$ python -q
>>> import numpy as np
>>> import numpy.linalg as la
>>> np.set_printoptions(precision=2, suppress=True, linewidth=160)
>>> m1 = np.load("dump.npy")
>>> m1
array([[ 0.02,  0.16, -0.67,  0.36, -0.36,  0.36,  0.36],
       [ 0.16,  0.98,  0.11, -0.06,  0.06, -0.06, -0.06],
       [-0.67,  0.11,  0.54,  0.25, -0.25,  0.25,  0.25],
       [ 0.36, -0.06,  0.25,  0.87,  0.13, -0.13, -0.13],
       [-0.36,  0.06, -0.25,  0.13,  0.87,  0.13,  0.13],
       [ 0.36, -0.06,  0.25, -0.13,  0.13,  0.87, -0.13],
       [ 0.36, -0.06,  0.25, -0.13,  0.13, -0.13,  0.87]])
>>> # orthonormal columns
>>> ev, evecs = la.eigh(m1)
>>> ev.sum(), np.trace(m1)
(np.float64(5.0), np.float64(5.0))
>>> np.round(evecs.T @ evecs, 2) + 0
array([[1., 0., 0., 0., 0., 0., 0.],
       [0., 1., 0., 0., 0., 0., 0.],
       [0., 0., 1., 0., 0., 0., 0.],
       [0., 0., 0., 1., 0., 0., 0.],
       [0., 0., 0., 0., 1., 0., 0.],
       [0., 0., 0., 0., 0., 1., 0.],
       [0., 0., 0., 0., 0., 0., 1.]])
>>> other = m1 / la.norm(m1, axis=1, keepdims=True)
>>> G = other @ other.T
>>> (G - 2 * np.eye(7)).round(6).argmax(axis=1)
array([1, 0, 0, 0, 0, 0, 0])
>>> np.degrees(np.arccos(np.clip(G[3, 0], -1, 1)))
np.float64(90.0)
>>> E = np.loadtxt("a.csv", delimiter=",")
>>> E
array([[0., 0., 0.],
       [2., 0., 0.],
       [1., 0., 0.],
       [1., 0., 0.],
       [0., 0., 0.]])
>>> # columns 1 and 2 are equal
>>> round(float(np.trace(la.pinv(E) @ E)), 2)
1.0
>>> feats = np.load("sample1.npy")
>>> feats
array([[-3,  0,  0],
       [ 0,  1,  0],
       [ 0,  0, -1]])
>>> # 3 groups of indices that never mix
>>> x0 = np.array([9, 2, -9, -3, -8, -3, -2])
>>> np.round(la.norm(x0), 2), np.round(la.norm(m1 @ x0), 2)
(np.float64(15.87), np.float64(15.87))
>>> round(float(la.det(m1)), 2)
-1.0
>>> la.inv(m1)
array([[ 0.02,  0.16, -0.67,  0.36, -0.36,  0.36,  0.36],
       [ 0.16,  0.98,  0.11, -0.06,  0.06, -0.06, -0.06],
       [-0.67,  0.11,  0.54,  0.25, -0.25,  0.25,  0.25],
       [ 0.36, -0.06,  0.25,  0.87,  0.13, -0.13, -0.13],
       [-0.36,  0.06, -0.25,  0.13,  0.87,  0.13,  0.13],
       [ 0.36, -0.06,  0.25, -0.13,  0.13,  0.87, -0.13],
       [ 0.36, -0.06,  0.25, -0.13,  0.13, -0.13,  0.87]])
>>> 7 - la.matrix_rank(m1 - np.eye(7), tol=1e-8)
np.int64(6)
>>> np.abs(la.eigvals(m1))
array([1., 1., 1., 1., 1., 1., 1.])
>>> m1.T @ (m1 @ x0)
array([ 9.,  2., -9., -3., -8., -3., -2.])
>>> rng = np.random.default_rng(5)
>>> labels = rng.permutation(3)
>>> other = feats[:, labels] * rng.choice([-1, 1], 3)
>>> other
array([[ 0,  0,  3],
       [-1,  0,  0],
       [ 0, -1,  0]])
>>> U, _, Vh = la.svd(feats.T @ other)
>>> labels
array([1, 2, 0])
>>> la.lstsq(feats, other)[0]
array([[ 0.,  0., -1.],
       [-1.,  0.,  0.],
       [ 0.,  1.,  0.]])
>>> U, sigma, Vh = la.svd(E)
>>> np.argmax(sigma[:-1] / (sigma[1:] + 1e-6)) + 1
np.int64(1)
>>> other = U[:, :1] @ np.diag(sigma[:1]) @ Vh[:1]
>>> round(float(la.norm(E - other, 2)), 2), sigma[1]
(0.0, np.float64(0.0))
>>> round(la.norm(E - other) / la.norm(E), 2)
np.float64(0.0)
>>> np.abs(E - other).max()
np.float64(0.0)
>>> la.matrix_rank(E, rtol=0.05)
np.int64(1)
>>> la.matrix_rank(other)
np.int64(1)
>>> X = np.load("out13.npy")
>>> X
array([[-38., -28., -20.,  12.],
       [ 40.,  30.,  20., -12.],
       [ 40.,  28.,  22., -12.],
       [ 40.,  28.,  20., -10.]])
>>> other = X / np.sqrt((X ** 2).mean(axis=1, keepdims=True))
>>> la.norm(other, axis=1)
array([2., 2., 2., 2.])
>>> la.matrix_rank(other) == la.matrix_rank(X)
np.True_
>>> other[3]
array([ 1.49,  1.04,  0.74, -0.37])
>>> np.argsort(-la.norm(X, axis=0).round(6), kind="stable")[:3]
array([0, 1, 2])
>>> [round(float(x), 2) for x in la.svd(X, compute_uv=False)[:3]]
[108.19, 2.0, 2.0]
>>> round(la.norm(X, 2) / la.norm(X), 2)
np.float64(1.0)
>>> U, sigma, Vh = la.svd(X)
>>> np.argmax(sigma[:-1] / (sigma[1:] + 1e-6)) + 1
np.int64(1)
>>> other = U[:, :1] @ np.diag(sigma[:1]) @ Vh[:1]
>>> round(np.abs(X - other).max(), 2)
np.float64(1.41)
>>> la.matrix_rank(X, rtol=0.05)
np.int64(1)
>>> la.matrix_rank(other)
np.int64(1)
>>> F = np.loadtxt("data.csv", delimiter=",")
>>> F.round(2) + 0
array([[-0.36, -0.29,  0.71,  0.15,  0.3 , -0.4 ],
       [ 0.21, -0.31, -0.06,  0.21,  0.72,  0.55],
       [ 0.15, -0.9 , -0.18, -0.03, -0.36, -0.1 ],
       [ 0.87,  0.1 ,  0.19,  0.02,  0.13, -0.42],
       [ 0.  ,  0.08, -0.11,  0.96, -0.22, -0.06],
       [ 0.21,  0.02,  0.64,  0.  , -0.45,  0.59]])
>>> # keeps lengths
>>> x0 = np.array([3, 3, 2, 4, 2, 5])
>>> F.T @ (F @ x0)
array([3., 3., 2., 4., 2., 5.])
>>> [p for p in range(1, 25) if np.allclose(la.matrix_power(F, p), np.eye(6))]
[]
>>> np.sort(np.abs(la.eigvals(F)))
array([1., 1., 1., 1., 1., 1.])
>>> round(float(np.abs(la.eigvals(F)).max()), 2)
1.0
>>> np.round(la.det(F), 2)
np.float64(-1.0)
>>> np.round(np.trace(F), 2)
np.float64(-0.46)
>>> ang = np.radians(45)
>>> r_ = np.eye(6)
>>> r_[3, 3] = r_[4, 4] = np.cos(ang)
>>> r_[3, 4], r_[4, 3] = -np.sin(ang), np.sin(ang)
>>> r_
array([[ 1.  ,  0.  ,  0.  ,  0.  ,  0.  ,  0.  ],
       [ 0.  ,  1.  ,  0.  ,  0.  ,  0.  ,  0.  ],
       [ 0.  ,  0.  ,  1.  ,  0.  ,  0.  ,  0.  ],
       [ 0.  ,  0.  ,  0.  ,  0.71, -0.71,  0.  ],
       [ 0.  ,  0.  ,  0.  ,  0.71,  0.71,  0.  ],
       [ 0.  ,  0.  ,  0.  ,  0.  ,  0.  ,  1.  ]])
>>> other = F @ r_.T
>>> np.allclose(F @ F.T, other @ other.T)
True
>>> K = np.array([[-4, -4, 4], [-4, -4, -4], [4, -4, -4]])
>>> # equal to its transpose
>>> ev, evecs = la.eig(K)
>>> round(np.prod(ev), 2)
np.float64(256.0)
>>> np.sort(la.eigvals(K.T))
array([-8., -8.,  4.])
>>> labels = rng.permutation(3)
>>> labels
array([1, 0, 2])
>>> other = K[labels][:, labels]
>>> np.trace(other)
np.int64(-12)
>>> np.sort(np.abs(la.eigvals(other)))
array([4., 8., 8.])
>>> other
array([[-4, -4, -4],
       [-4, -4,  4],
       [-4,  4, -4]])
>>> np.diag(other)
array([-4, -4, -4])
>>> proj = np.triu(np.array([[-1, -2, 4], [-4, 5, 3], [0, -1, -3]]), 1) + np.eye(3)
>>> other = proj @ K @ la.inv(proj)
>>> np.round(np.poly(other), 2) + 0
array([   1.,   12.,    0., -256.])
>>> round(float(la.det(other)), 2)
256.0
>>> ev, evecs = la.eigh(K)
>>> x0 = np.array([-2, -1, 2])
>>> evecs * np.abs(ev) @ evecs.T
array([[ 6.67,  1.33, -1.33],
       [ 1.33,  6.67,  1.33],
       [-1.33,  1.33,  6.67]])
>>> (np.sign(evecs[:, -1].round(6)) == np.sign(evecs[0, -1].round(6))).astype(int)
array([1, 0, 1])
>>> np.round(x0 @ K @ x0 / (x0 @ x0), 2), round(ev[0], 2), ev[-1]
(np.float64(-7.56), np.float64(-8.0), np.float64(4.0))
>>> labels = rng.permutation(3)
>>> other = K[:, labels] * rng.choice([-1, 1], 3)
>>> other
array([[-4,  4, -4],
       [ 4,  4, -4],
       [ 4, -4, -4]])
>>> U, _, Vh = la.svd(K.T @ other)
>>> np.round(U @ Vh, 2) + 0
array([[ 0., -1.,  0.],
       [ 0.,  0.,  1.],
       [-1.,  0.,  0.]])
>>> np.round(la.lstsq(K, other)[0], 2) + 0
array([[ 0., -1.,  0.],
       [ 0.,  0.,  1.],
       [-1.,  0.,  0.]])
